$ python -q
>>> import numpy as np
>>> import numpy.linalg as la
>>> np.set_printoptions(precision=2, suppress=True, linewidth=100)
>>> arr = np.array([[1, 1, -1, -1, 1, 1, -1, -1],
...     [1, 1, 1, 1, -1, -1, -1, -1],
...     [1, -1, 1, -1, -1, 1, -1, 1],
...     [1, -1, -1, 1, 1, -1, -1, 1],
...     [1, -1, 1, -1, 1, -1, 1, -1],
...     [1, 1, 1, 1, 1, 1, 1, 1],
...     [1, -1, -1, 1, -1, 1, 1, -1],
...     [1, 1, -1, -1, -1, -1, 1, 1]])
>>> print(arr)
[[ 1  1 -1 -1  1  1 -1 -1]
 [ 1  1  1  1 -1 -1 -1 -1]
 [ 1 -1  1 -1 -1  1 -1  1]
 [ 1 -1 -1  1  1 -1 -1  1]
 [ 1 -1  1 -1  1 -1  1 -1]
 [ 1  1  1  1  1  1  1  1]
 [ 1 -1 -1  1 -1  1  1 -1]
 [ 1  1 -1 -1 -1 -1  1  1]]
>>> print(np.trace(arr))
8
>>> print(np.round(np.abs(la.eigvals(arr)).max(), 2))
2.83
>>> Q, evecs = la.qr(arr[:, :6])[0], la.qr(arr[:, 6:])[0]
>>> s = la.svd(Q.T @ evecs, compute_uv=False)
>>> print(round(la.norm(Q @ Q.T - evecs @ evecs.T, 2), 2))
1.0
>>> print((s > 0.9).sum())
0
>>> print(np.degrees(np.arccos(s.clip(0, 1))))
[90. 90.]
>>> print(s.round(2) + 0)
[0. 0.]
>>> u, g = arr[5], arr[2]
>>> print(u @ u)
8
>>> print(u @ g)
0
>>> pr = (u @ g) / (u @ u) * u
>>> print(g - pr)
[ 1. -1.  1. -1. -1.  1. -1.  1.]
>>> print(round(float(la.norm(u + g) ** 2 + la.norm(u - g) ** 2), 2))
32.0
>>> print(np.outer(u, g))
[[ 1 -1  1 -1 -1  1 -1  1]
 [ 1 -1  1 -1 -1  1 -1  1]
 [ 1 -1  1 -1 -1  1 -1  1]
 [ 1 -1  1 -1 -1  1 -1  1]
 [ 1 -1  1 -1 -1  1 -1  1]
 [ 1 -1  1 -1 -1  1 -1  1]
 [ 1 -1  1 -1 -1  1 -1  1]
 [ 1 -1  1 -1 -1  1 -1  1]]
>>> print(pr)
[0. 0. 0. 0. 0. 0. 0. 0.]
>>> print((g - pr) @ u)
0.0
>>> X = np.load("data.npy")
>>> print(X)
[[ -2  -2  -2  -2  -2  -2  -2  -2  -2  -2  -2  -2]
 [ -2  -4  -4  -4  -4  -4  -4  -4  -4  -4  -4  -4]
 [ -2  -4  -6  -6  -6  -6  -6  -6  -6  -6  -6  -6]
 [ -2  -4  -6  -8  -8  -8  -8  -8  -8  -8  -8  -8]
 [ -2  -4  -6  -8 -10 -10 -10 -10 -10 -10 -10 -10]
 [ -2  -4  -6  -8 -10 -12 -12 -12 -12 -12 -12 -12]
 [ -2  -4  -6  -8 -10 -12 -14 -14 -14 -14 -14 -14]
 [ -2  -4  -6  -8 -10 -12 -14 -16 -16 -16 -16 -16]
 [ -2  -4  -6  -8 -10 -12 -14 -16 -18 -18 -18 -18]
 [ -2  -4  -6  -8 -10 -12 -14 -16 -18 -20 -20 -20]
 [ -2  -4  -6  -8 -10 -12 -14 -16 -18 -20 -22 -22]
 [ -2  -4  -6  -8 -10 -12 -14 -16 -18 -20 -22 -24]]
>>> print(round(float(la.eigvalsh(X).min()), 2))
-126.82
>>> rng = np.random.default_rng(932)
>>> labels = rng.permutation(12)
>>> print(labels)
[ 5  2  7  3  0  1  8  4  6 11 10  9]
>>> out = X[labels][:, labels]
>>> print(np.diag(out))
[-12  -6 -16  -8  -2  -4 -18 -10 -14 -24 -22 -20]
>>> print(np.round(la.det(out), 2), round(la.det(X[labels]), 2))
4096.0 -4096.0
>>> print(np.trace(out))
-156
>>> w, evecs = la.eigh(X)
>>> vec = np.array([1, -1, 2, 3, -2, 2, -1, -3, -3, -1, -3, 2])
>>> print(evecs * np.abs(w) @ evecs.T)
[[ 2.  2.  2.  2.  2.  2.  2.  2.  2.  2.  2.  2.]
 [ 2.  4.  4.  4.  4.  4.  4.  4.  4.  4.  4.  4.]
 [ 2.  4.  6.  6.  6.  6.  6.  6.  6.  6.  6.  6.]
 [ 2.  4.  6.  8.  8.  8.  8.  8.  8.  8.  8.  8.]
 [ 2.  4.  6.  8. 10. 10. 10. 10. 10. 10. 10. 10.]
 [ 2.  4.  6.  8. 10. 12. 12. 12. 12. 12. 12. 12.]
 [ 2.  4.  6.  8. 10. 12. 14. 14. 14. 14. 14. 14.]
 [ 2.  4.  6.  8. 10. 12. 14. 16. 16. 16. 16. 16.]
 [ 2.  4.  6.  8. 10. 12. 14. 16. 18. 18. 18. 18.]
 [ 2.  4.  6.  8. 10. 12. 14. 16. 18. 20. 20. 20.]
 [ 2.  4.  6.  8. 10. 12. 14. 16. 18. 20. 22. 22.]
 [ 2.  4.  6.  8. 10. 12. 14. 16. 18. 20. 22. 24.]]
>>> print(la.eigvalsh(X[1:, 1:]))
[-126.5   -13.96   -5.01   -2.58   -1.61   -1.12   -0.86   -0.7    -0.6    -0.54   -0.51]
>>> print(vec @ X @ vec)
-804
>>> J = np.load("out0.npy")
>>> print(J)
[[-0.1   0.2   0.6   0.8  -0.1 ]
 [ 0.02 -0.04 -0.12 -0.16  0.02]
 [ 0.01 -0.02 -0.06 -0.08  0.01]
 [ 0.01 -0.02 -0.06 -0.08  0.01]
 [ 0.12 -0.24 -0.72 -0.96  0.12]
 [ 0.06 -0.12 -0.36 -0.48  0.06]
 [ 0.09 -0.18 -0.54 -0.72  0.09]
 [ 0.11 -0.22 -0.66 -0.88  0.11]
 [-0.1   0.2   0.6   0.8  -0.1 ]
 [ 0.05 -0.1  -0.3  -0.4   0.05]
 [-0.2   0.4   1.2   1.6  -0.2 ]]
>>> rk = la.matrix_rank(J)
>>> print(rk)
1
>>> N = la.svd(J)[2][rk:].T
>>> print([int(la.matrix_rank(J[:, :j + 1])) for j in range(5)])
[1, 1, 1, 1, 1]
>>> print([int(la.matrix_rank(J[:i])) for i in range(1, len(J) + 1)])
[1, 1, 1, 1, 1, 1, 1, 1, 1, 1, 1]
>>> feats = np.load("x.npy")
>>> print(feats)
[[-4 -5  0  0  0  0]
 [-5  1  0  0  0  0]
 [ 2 -4  0  0  0  0]
 [ 0  0 -4 -5  0  0]
 [ 0  0 -5  1  0  0]
 [ 0  0  2 -4  0  0]
 [ 0  0  0  0 -4 -5]
 [ 0  0  0  0 -5  1]
 [ 0  0  0  0  2 -4]]
>>> Q, evecs = la.qr(feats[:, :4])[0], la.qr(feats[:, 4:])[0]
>>> s = la.svd(Q.T @ evecs, compute_uv=False)
>>> print(s.round(2) + 0)
[0. 0.]
>>> vec = np.array([0, 2, 2, 1, 1, 2])
>>> target = feats @ vec
>>> print(np.round(la.lstsq(feats, target)[0], 2) + 0)
[0. 2. 2. 1. 1. 2.]
>>> target = target + 0.1 * rng.normal(size=9)
>>> print(target)
[-10.01   2.03  -8.09 -13.02  -9.11  -0.01 -14.03  -3.01  -6.07]
>>> b, *_ = la.lstsq(feats, target)
>>> print(np.round(feats.T @ (target - feats @ b), 2) + 0)
[0. 0. 0. 0. 0. 0.]
>>> print(round(la.norm(target - feats @ b), 2))
0.09
>>> out = np.c_[feats[:, :5] @ np.array([[3, -3, 2, 1, -3],
...     [2, -1, 1, -3, 2],
...     [-2, -3, -1, -2, -2],
...     [3, 2, -1, -3, -2],
...     [0, -3, 2, -3, 1]]), np.array([-2, -9, 1, -7, 6, 6, 2, -5, -8])]
>>> print(out)
[[-22  17 -13  11   2  -2]
 [-13  14  -9  -8  17  -9]
 [ -2  -2   0  14 -14   1]
 [ -7   2   9  23  18  -7]
 [ 13  17   4   7   8   6]
 [-16 -14   2   8   4   6]
 [  0  12  -8  12  -4   2]
 [  0  15 -10  15  -5  -5]
 [  0  -6   4  -6   2  -8]]
>>> print(la.lstsq(feats, out[:, 0])[0])
[ 3.  2. -2.  3.  0.  0.]
